>>> import numpy as np
>>> from numpy import linalg as LA
>>> np.set_printoptions(precision=2, suppress=True, linewidth=160)
>>> def rnd(a):
...     return np.round(a, 2) + 0
... 
>>> J = np.load("arr.npy")
>>> J
array([[  3,  -1,  -2,   2,   4,   5,   5,  -6,   6,   1],
       [  6,   0,  -4,  -4,   2,   4,   6,   2,  -6,   6],
       [ -1,   0,   2,   2,   3,   1,   1,  -4,   7,  -1],
       [  2,   6,  -4,  -8,  -4,  -5,  -4,   5,  -8,   4],
       [ -6,   0,   2,   4,  -5,  -5,  -8,  -1,   3,  -7],
       [ -7,  -5,   6,   6,  -4,  -3,  -5,   4,  -2,  -7],
       [ -2,   9,   6,  -8,   6,  -6,  -2,   0,   8,   5],
       [ -2, -13,   2,  12,  -2,   7,   4,   1,  -4,  -7],
       [  4,  -1,  -4,   0,   1,   4,   4,  -2,  -1,   2],
       [  0,  11,  -2,  -8,   0,  -7,  -6,  -3,   6,   3]])
>>> Y = J[0, 0] * J[1:] - np.outer(J[1:, 0], J[0])
>>> Y
array([[  0,   6,   0, -24, -18, -18, -12,  42, -54,  12],
       [  0,  -1,   4,   8,  13,   8,   8, -18,  27,  -2],
       [  0,  20,  -8, -28, -20, -25, -22,  27, -36,  10],
       [  0,  -6,  -6,  24,   9,  15,   6, -39,  45, -15],
       [  0, -22,   4,  32,  16,  26,  20, -30,  36, -14],
       [  0,  25,  14, -20,  26,  -8,   4, -12,  36,  17],
       [  0, -41,   2,  40,   2,  31,  22,  -9,   0, -19],
       [  0,   1,  -4,  -8, -13,  -8,  -8,  18, -27,   2],
       [  0,  33,  -6, -24,   0, -21, -18,  -9,  18,   9]])
>>> LA.matrix_rank(Y), LA.matrix_rank(J)
(np.int64(3), np.int64(4))
>>> W0 = np.load("layer4.npy")
>>> W0
array([[0, 0, 0, 0, 1, 0, 0, 0, 1],
       [0, 0, 1, 0, 0, 1, 0, 0, 1],
       [0, 1, 0, 0, 0, 0, 0, 0, 0],
       [0, 0, 0, 0, 1, 1, 0, 1, 0],
       [1, 0, 0, 1, 0, 0, 0, 1, 0],
       [0, 1, 0, 1, 0, 0, 0, 1, 0],
       [0, 0, 0, 0, 0, 0, 0, 0, 0],
       [0, 0, 0, 1, 1, 1, 0, 0, 0],
       [1, 1, 0, 0, 0, 0, 0, 0, 0]])
>>> ev, V = LA.eigh(W0)
>>> vec = np.array([3, 0, -5, 3, 1, -1, 5, -2, 5])
>>> (np.sign(V[:, -1].round(6)) == np.sign(V[0, -1].round(6))).astype(int)
array([1, 1, 1, 1, 1, 1, 0, 1, 1])
>>> np.abs(W0).sum(axis=1).max(), rnd(np.abs(ev).max())
(np.int64(3), np.float64(2.78))
>>> vec @ W0 @ vec
np.int64(24)
>>> rnd(vec @ W0 @ vec / (vec @ vec)), rnd(ev[0]), rnd(ev[-1])
(np.float64(0.24), np.float64(-2.21), np.float64(2.78))
>>> rk = LA.matrix_rank(W0)
>>> rk
np.int64(7)
>>> N = LA.svd(W0)[2][rk:].T
>>> np.allclose(W0 @ N, 0)
True
>>> rnd(N @ N.T)
array([[ 0.  ,  0.  ,  0.  ,  0.  ,  0.  ,  0.  ,  0.  ,  0.  ,  0.  ],
       [ 0.  ,  0.  ,  0.  ,  0.  ,  0.  ,  0.  ,  0.  ,  0.  ,  0.  ],
       [ 0.  ,  0.  ,  0.57,  0.  ,  0.29, -0.29,  0.  ,  0.  , -0.29],
       [ 0.  ,  0.  ,  0.  ,  0.  ,  0.  ,  0.  ,  0.  ,  0.  ,  0.  ],
       [ 0.  ,  0.  ,  0.29,  0.  ,  0.14, -0.14,  0.  ,  0.  , -0.14],
       [ 0.  ,  0.  , -0.29,  0.  , -0.14,  0.14,  0.  ,  0.  ,  0.14],
       [ 0.  ,  0.  ,  0.  ,  0.  ,  0.  ,  0.  ,  1.  ,  0.  ,  0.  ],
       [ 0.  ,  0.  ,  0.  ,  0.  ,  0.  ,  0.  ,  0.  ,  0.  ,  0.  ],
       [ 0.  ,  0.  , -0.29,  0.  , -0.14,  0.14,  0.  ,  0.  ,  0.14]])
